$ python -q
>>> import numpy as np
>>> from numpy import linalg as LA
>>> np.set_printoptions(precision=1, suppress=True, linewidth=160, floatmode="fixed")
>>> def tidy(a):
...     return np.round(a, 1) + 0
... 
>>> F = np.loadtxt("mat.csv", delimiter=",")
>>> F
array([[0.0, 0.0, 2.0],
       [2.0, 0.0, 0.0],
       [0.0, 2.0, 0.0]])
>>> np.kron(np.eye(2, dtype=int), F)
array([[0.0, 0.0, 2.0, 0.0, 0.0, 0.0],
       [2.0, 0.0, 0.0, 0.0, 0.0, 0.0],
       [0.0, 2.0, 0.0, 0.0, 0.0, 0.0],
       [0.0, 0.0, 0.0, 0.0, 0.0, 2.0],
       [0.0, 0.0, 0.0, 2.0, 0.0, 0.0],
       [0.0, 0.0, 0.0, 0.0, 2.0, 0.0]])
>>> np.einsum("ii->", F)
np.float64(0.0)
>>> np.einsum("ij,ji->", F, F)
np.float64(0.0)
>>> tidy(LA.eigvals(F).sum().real)
np.float64(0.0)
>>> tidy(LA.det(F[::-1]))
np.float64(-8.0)
>>> B = F / np.sqrt((F ** 2).mean(axis=1, keepdims=True))
>>> LA.matrix_rank(F - F.mean(axis=1, keepdims=True))
np.int64(2)
>>> LA.matrix_rank(B) == LA.matrix_rank(F)
np.True_
>>> np.count_nonzero(F)
np.int64(3)
>>> LA.matrix_rank(F)
np.int64(3)
>>> np.unravel_index(np.abs(F).argmax(), F.shape)
(np.int64(0), np.int64(2))
>>> arr = np.loadtxt("a.csv", delimiter=",")
>>> arr
array([[ 2.0,  1.0,  0.0,  2.0,  3.0,  1.0],
       [ 4.0,  1.0,  0.0,  4.0,  5.0,  3.0],
       [ 7.0,  2.0,  3.0,  6.0,  8.0,  4.0],
       [ 7.0,  3.0,  6.0,  7.0,  9.0,  5.0],
       [ 8.0,  4.0,  7.0, 10.0, 11.0,  6.0],
       [10.0,  7.0, 10.0, 13.0, 14.0,  8.0],
       [10.0, 10.0, 10.0, 13.0, 16.0, 10.0],
       [10.0, 13.0, 11.0, 15.0, 19.0, 12.0],
       [13.0, 15.0, 13.0, 18.0, 20.0, 15.0],
       [13.0, 16.0, 16.0, 18.0, 21.0, 17.0],
       [16.0, 16.0, 16.0, 19.0, 24.0, 19.0],
       [19.0, 16.0, 19.0, 20.0, 24.0, 21.0],
       [22.0, 18.0, 21.0, 23.0, 26.0, 21.0]])
>>> U, sig, Vt = LA.svd(arr)
>>> np.argmax(sig[:-1] / (sig[1:] + 1e-6)) + 1
np.int64(1)
>>> B = U[:, :1] @ np.diag(sig[:1]) @ Vt[:1]
>>> LA.matrix_rank(arr, rtol=0.05)
np.int64(3)
>>> tidy(LA.norm(arr - B) / LA.norm(arr))
np.float64(0.1)
>>> W2 = arr[[11, 9]].astype(float)
>>> for _ in range(5):
...     lab = LA.norm(arr[:, None] - W2, axis=-1).argmin(axis=1)
...     W2 = np.array([arr[lab == j].mean(axis=0) for j in range(2)])
... 
>>> lab
array([1, 1, 1, 1, 1, 1, 1, 0, 0, 0, 0, 0, 0])
>>> np.abs(W2[1] - W2[0]).argmax()
np.int64(4)
>>> np.bincount(lab)
array([6, 7])
>>> tidy(W2)
array([[15.5, 15.7, 16.0, 18.8, 22.3, 17.5],
       [ 6.9,  4.0,  5.1,  7.9,  9.4,  5.3]])
>>> K = np.array([[2, 0, 0], [0, 0, -1], [0, -2, -1]])
>>> B = K[0, 0] * K[1:] - np.outer(K[1:, 0], K[0])
>>> B
array([[ 0,  0, -2],
       [ 0, -4, -2]])
>>> LA.matrix_rank(B), LA.matrix_rank(K)
(np.int64(2), np.int64(3))
>>> K[:, 0] / K[0, 0]
array([1.0, 0.0, 0.0])
>>> np.unravel_index(np.abs(B).argmax(), B.shape)
(np.int64(1), np.int64(1))
>>> np.count_nonzero(B)
np.int64(3)
>>> tidy(LA.svd(B, compute_uv=False))
array([4.6, 1.7])
>>> np.abs(B).max()
np.int64(4)
>>> B.shape
(2, 3)
>>> B - B[0]
array([[ 0,  0,  0],
       [ 0, -4,  0]])
>>> tidy(LA.norm(B))
np.float64(4.9)
>>> LA.matrix_rank(B)
np.int64(2)
>>> vals, evecs = LA.eig(K)
>>> tidy(np.sort(LA.eigvals(K.T)))
array([-2.0,  1.0,  2.0])
>>> tidy(np.sort(LA.eigvals(LA.inv(K))))
array([-0.5,  0.5,  1.0])
>>> hat = np.triu(np.array([[6, 2, 8], [9, 4, 6], [6, 6, 4]]), 1) + np.eye(3)
>>> B = hat @ K @ LA.inv(hat)
>>> B
array([[  2.0, -20.0,  94.0],
       [  0.0, -12.0,  65.0],
       [  0.0,  -2.0,  11.0]])
>>> np.trace(B), np.trace(K)
(np.float64(1.0), np.int64(1))
>>> W0 = -3 * np.eye(8) + np.eye(8, k=1)
>>> W0
array([[-3.0,  1.0,  0.0,  0.0,  0.0,  0.0,  0.0,  0.0],
       [ 0.0, -3.0,  1.0,  0.0,  0.0,  0.0,  0.0,  0.0],
       [ 0.0,  0.0, -3.0,  1.0,  0.0,  0.0,  0.0,  0.0],
       [ 0.0,  0.0,  0.0, -3.0,  1.0,  0.0,  0.0,  0.0],
       [ 0.0,  0.0,  0.0,  0.0, -3.0,  1.0,  0.0,  0.0],
       [ 0.0,  0.0,  0.0,  0.0,  0.0, -3.0,  1.0,  0.0],
       [ 0.0,  0.0,  0.0,  0.0,  0.0,  0.0, -3.0,  1.0],
       [ 0.0,  0.0,  0.0,  0.0,  0.0,  0.0,  0.0, -3.0]])
>>> rng = np.random.default_rng(5909)
>>> lab = rng.permutation(3)
>>> lab
array([0, 1, 2])
>>> B = K[lab][:, lab]
>>> np.trace(B)
np.int64(1)
>>> B
array([[ 2,  0,  0],
       [ 0,  0, -1],
       [ 0, -2, -1]])
>>> tidy(np.sort(np.abs(LA.eigvals(B))))
array([1.0, 2.0, 2.0])
>>> B = K / np.sqrt((K ** 2).mean(axis=1, keepdims=True))
>>> LA.matrix_rank(B) == LA.matrix_rank(K)
np.True_
>>> tidy(LA.norm(B, axis=1))
array([1.7, 1.7, 1.7])
>>> X = np.load("case2.npy")
>>> tidy(X)
array([[-2.7, -0.9,  1.1, -1.9,  0.7, -0.3, -3.3, -0.7],
       [-1.0, -2.9, -1.5,  1.8,  0.4, -2.7,  0.7, -1.5],
       [ 1.3,  1.7, -1.0,  1.9,  0.1, -2.1, -3.0,  1.6],
       [ 0.6,  0.5, -1.5, -1.0, -3.9, -0.2, -0.8, -2.3],
       [ 0.2, -0.9,  4.0,  1.2, -2.3, -1.1,  0.2,  0.7],
       [ 0.0, -1.5, -1.2, -2.6, -1.1, -1.3,  0.6,  3.4],
       [ 2.4,  0.7,  1.2, -2.3,  1.6, -2.6,  0.5, -1.6],
       [ 3.0, -3.0,  0.1,  0.1,  0.4,  1.9, -1.7, -0.1]])
>>> Q, Rm = LA.qr(X)
>>> np.allclose(Rm.T @ Rm, X.T @ X)
True
>>> tidy(Q)
array([[-0.5, -0.2,  0.2, -0.4,  0.1, -0.1, -0.7, -0.1],
       [-0.2, -0.6, -0.3,  0.4,  0.1, -0.5,  0.1, -0.3],
       [ 0.3,  0.3, -0.2,  0.4,  0.0, -0.4, -0.6,  0.3],
       [ 0.1,  0.1, -0.3, -0.2, -0.8,  0.0, -0.2, -0.5],
       [ 0.0, -0.2,  0.8,  0.2, -0.5, -0.2,  0.0,  0.1],
       [ 0.0, -0.3, -0.2, -0.5, -0.2, -0.3,  0.1,  0.7],
       [ 0.5,  0.1,  0.2, -0.5,  0.3, -0.5,  0.1, -0.3],
       [ 0.6, -0.6,  0.0,  0.0,  0.1,  0.4, -0.3,  0.0]])
>>> tidy(Rm)
array([[5.0, 0.0, 0.0, 0.0, 0.0, 0.0, 0.0, 0.0],
       [0.0, 5.0, 0.0, 0.0, 0.0, 0.0, 0.0, 0.0],
       [0.0, 0.0, 5.0, 0.0, 0.0, 0.0, 0.0, 0.0],
       [0.0, 0.0, 0.0, 5.0, 0.0, 0.0, 0.0, 0.0],
       [0.0, 0.0, 0.0, 0.0, 5.0, 0.0, 0.0, 0.0],
       [0.0, 0.0, 0.0, 0.0, 0.0, 5.0, 0.0, 0.0],
       [0.0, 0.0, 0.0, 0.0, 0.0, 0.0, 5.0, 0.0],
       [0.0, 0.0, 0.0, 0.0, 0.0, 0.0, 0.0, 5.0]])
>>> tidy(np.abs(np.diag(Rm)))
array([5.0, 5.0, 5.0, 5.0, 5.0, 5.0, 5.0, 5.0])
>>> tidy(abs(Rm[0, 0])), tidy(LA.norm(X[:, 0]))
(np.float64(5.0), np.float64(5.0))
>>> tidy(Q.T @ Q)
array([[1.0, 0.0, 0.0, 0.0, 0.0, 0.0, 0.0, 0.0],
       [0.0, 1.0, 0.0, 0.0, 0.0, 0.0, 0.0, 0.0],
       [0.0, 0.0, 1.0, 0.0, 0.0, 0.0, 0.0, 0.0],
       [0.0, 0.0, 0.0, 1.0, 0.0, 0.0, 0.0, 0.0],
       [0.0, 0.0, 0.0, 0.0, 1.0, 0.0, 0.0, 0.0],
       [0.0, 0.0, 0.0, 0.0, 0.0, 1.0, 0.0, 0.0],
       [0.0, 0.0, 0.0, 0.0, 0.0, 0.0, 1.0, 0.0],
       [0.0, 0.0, 0.0, 0.0, 0.0, 0.0, 0.0, 1.0]])
>>> np.trace(Q @ Q.T)
np.float64(8.0)
>>> tidy(X.T @ X)
array([[25.0,  0.0,  0.0,  0.0,  0.0,  0.0,  0.0,  0.0],
       [ 0.0, 25.0,  0.0,  0.0,  0.0,  0.0,  0.0,  0.0],
       [ 0.0,  0.0, 25.0,  0.0,  0.0,  0.0,  0.0,  0.0],
       [ 0.0,  0.0,  0.0, 25.0,  0.0,  0.0,  0.0,  0.0],
       [ 0.0,  0.0,  0.0,  0.0, 25.0,  0.0,  0.0,  0.0],
       [ 0.0,  0.0,  0.0,  0.0,  0.0, 25.0,  0.0,  0.0],
       [ 0.0,  0.0,  0.0,  0.0,  0.0,  0.0, 25.0,  0.0],
       [ 0.0,  0.0,  0.0,  0.0,  0.0,  0.0,  0.0, 25.0]])
>>> tidy(LA.pinv(X))
array([[-0.1,  0.0,  0.1,  0.0,  0.0,  0.0,  0.1,  0.1],
       [ 0.0, -0.1,  0.1,  0.0,  0.0, -0.1,  0.0, -0.1],
       [ 0.0, -0.1,  0.0, -0.1,  0.2,  0.0,  0.0,  0.0],
       [-0.1,  0.1,  0.1,  0.0,  0.0, -0.1, -0.1,  0.0],
       [ 0.0,  0.0,  0.0, -0.2, -0.1,  0.0,  0.1,  0.0],
       [ 0.0, -0.1, -0.1,  0.0,  0.0, -0.1, -0.1,  0.1],
       [-0.1,  0.0, -0.1,  0.0,  0.0,  0.0,  0.0, -0.1],
       [ 0.0, -0.1,  0.1, -0.1,  0.0,  0.1, -0.1,  0.0]])
>>> tidy(LA.svd(X, compute_uv=False))
array([5.0, 5.0, 5.0, 5.0, 5.0, 5.0, 5.0, 5.0])
>>> tidy(X[:, 0] @ X[:, 3])
np.float64(0.0)
>>> lab = rng.permutation(8)
>>> lab
array([4, 0, 1, 2, 3, 7, 5, 6])
>>> B = X[lab][:, lab]
>>> np.allclose(B, X)
False
>>> tidy(LA.det(B)), tidy(LA.det(X[lab]))
(np.float64(-390625.0), np.float64(-390625.0))
>>> tidy(np.sort(np.abs(LA.eigvals(B))))
array([5.0, 5.0, 5.0, 5.0, 5.0, 5.0, 5.0, 5.0])
>>> u = np.array([4, 7, 2])
>>> tidy(np.polyval(u, X[1]))
array([-1.0, 15.9,  0.3, 28.5,  5.5, 11.7,  9.0,  0.4])
>>> u, g = X[5], X[0]
>>> tidy(u @ g)
np.float64(0.0)
>>> tidy(u @ u)
np.float64(25.0)
>>> p = (u @ g) / (u @ u) * u
>>> tidy(g - p)
array([-2.7, -0.9,  1.1, -1.9,  0.7, -0.3, -3.3, -0.7])
>>> J = np.array([[-1, 0, 1, 2, 3, 4],
...     [5, 6, 7, 8, 9, 10],
...     [11, 12, 13, 14, 15, 16],
...     [17, 18, 19, 20, 21, 22],
...     [23, 24, 25, 26, 27, 28],
...     [29, 30, 31, 32, 33, 34],
...     [35, 36, 37, 38, 39, 40]])
>>> LA.matrix_rank(J, rtol=0.1)
np.int64(1)
>>> [round(float(x), 1) for x in LA.svd(J, compute_uv=False)[:3]]
[148.7, 5.8, 0.0]
>>> tidy(LA.norm(J, 2) / LA.norm(J))
np.float64(1.0)
>>> LA.cond(J) > 100
np.True_
>>> W1 = np.array([[4, 3, 0, 3, 4], [0, 3, 5, 1, 1], [0, 1, 0, 1, 2]])
>>> c = np.array([-1, -2, -3, 4, -3])
>>> H = np.maximum(K @ W1 + c, 0)
>>> LA.matrix_rank(H)
np.int64(2)
>>> W2 = np.array([[6, -5], [3, -3], [-2, 0], [-8, -4], [-9, 4]])
>>> H @ W2
array([[-71, -67],
       [-24, -12],
       [ -8,  -4]])
>>> W1 @ W2
array([[-27, -25],
       [-18,  -9],
       [-23,   1]])
>>> (H @ W2).round(6).argmax(axis=1)
array([1, 1, 1])
>>> U, sig, Vt = LA.svd(J, full_matrices=False)
>>> np.abs(U[:, 0]).round(6).argmax()
np.int64(6)
>>> tidy(sig / sig[0])
array([1.0, 0.0, 0.0, 0.0, 0.0, 0.0])
>>> tidy(Vt @ Vt.T)
array([[1.0, 0.0, 0.0, 0.0, 0.0, 0.0],
       [0.0, 1.0, 0.0, 0.0, 0.0, 0.0],
       [0.0, 0.0, 1.0, 0.0, 0.0, 0.0],
       [0.0, 0.0, 0.0, 1.0, 0.0, 0.0],
       [0.0, 0.0, 0.0, 0.0, 1.0, 0.0],
       [0.0, 0.0, 0.0, 0.0, 0.0, 1.0]])
>>> tidy(np.sqrt((sig ** 2).sum())), tidy(LA.norm(J))
(np.float64(148.8), np.float64(148.8))
>>> tidy(np.cumsum(sig ** 2) / np.sum(sig ** 2))
array([1.0, 1.0, 1.0, 1.0, 1.0, 1.0])
>>> U.shape, sig.shape, Vt.shape
((7, 6), (6,), (6, 6))
>>> A = np.loadtxt("data.csv", delimiter=",")
>>> tidy(A)
array([[-0.2,  1.0],
       [ 1.0,  0.2]])
>>> vals, evecs = LA.eig(A)
>>> np.prod(vals)
np.float64(-1.0)
>>> B = A + rng.integers(-2, 3, (2, 1)) @ rng.integers(-2, 3, (1, 2))
>>> tidy(B)
array([[-0.2,  3.0],
       [ 1.0,  2.2]])
>>> np.abs(B - A).sum(axis=1)
array([2.0, 2.0])
>>> B - A
array([[0.0, 2.0],
       [0.0, 2.0]])
>>> tidy(LA.svd(B - A, compute_uv=False))
array([2.8, 0.0])
>>> B = A / np.sqrt((A ** 2).mean(axis=1, keepdims=True))
>>> tidy(B[0])
array([-0.2,  1.4])
>>> vals, evecs = LA.eigh(A)
>>> tidy(vals)
array([-1.0,  1.0])
>>> tidy(LA.eigvalsh(A @ A))
array([1.0, 1.0])
>>> tidy(evecs @ np.diag(vals) @ evecs.T)
array([[-0.2,  1.0],
       [ 1.0,  0.2]])
>>> (vals > 1e-8).sum(), (vals < -1e-8).sum()
(np.int64(1), np.int64(1))
>>> vals.sum(), np.trace(A)
(np.float64(0.0), np.float64(0.0))
>>> tidy(LA.eigvalsh(A + 3 * np.eye(2)))
array([2.0, 4.0])
>>> tidy(evecs.T @ A @ evecs)
array([[-1.0,  0.0],
       [ 0.0,  1.0]])
>>> rank = LA.matrix_rank(J)
>>> rank
np.int64(2)
>>> null = LA.svd(J)[2][rank:].T
>>> [int(LA.matrix_rank(J[:i])) for i in range(1, len(J) + 1)]
[1, 2, 2, 2, 2, 2, 2]
>>> [int(LA.matrix_rank(np.delete(J, i, axis=0))) for i in range(7)]
[2, 2, 2, 2, 2, 2, 2]
>>> null.shape
(6, 4)
>>> E = np.array([[-2, -2, -2, -2], [2, 2, 2, 2], [-2, -2, -2, -2], [2, 2, 2, 2]])
>>> u = np.array([1, 2, 2])
>>> np.convolve(E[0], u)
array([ -2,  -6, -10, -10,  -8,  -4])
>>> np.correlate(E[0], E[1], "full")
array([ -4,  -8, -12, -16, -12,  -8,  -4])
>>> np.cross(E[0, :3], E[1, :3])
array([0, 0, 0])
>>> LA.cond(E) > 100
np.True_
>>> tidy(LA.norm(E, 2) / LA.norm(E))
np.float64(1.0)
>>> np.argsort(-LA.norm(E, axis=0).round(6), kind="stable")[:3]
array([0, 1, 2])
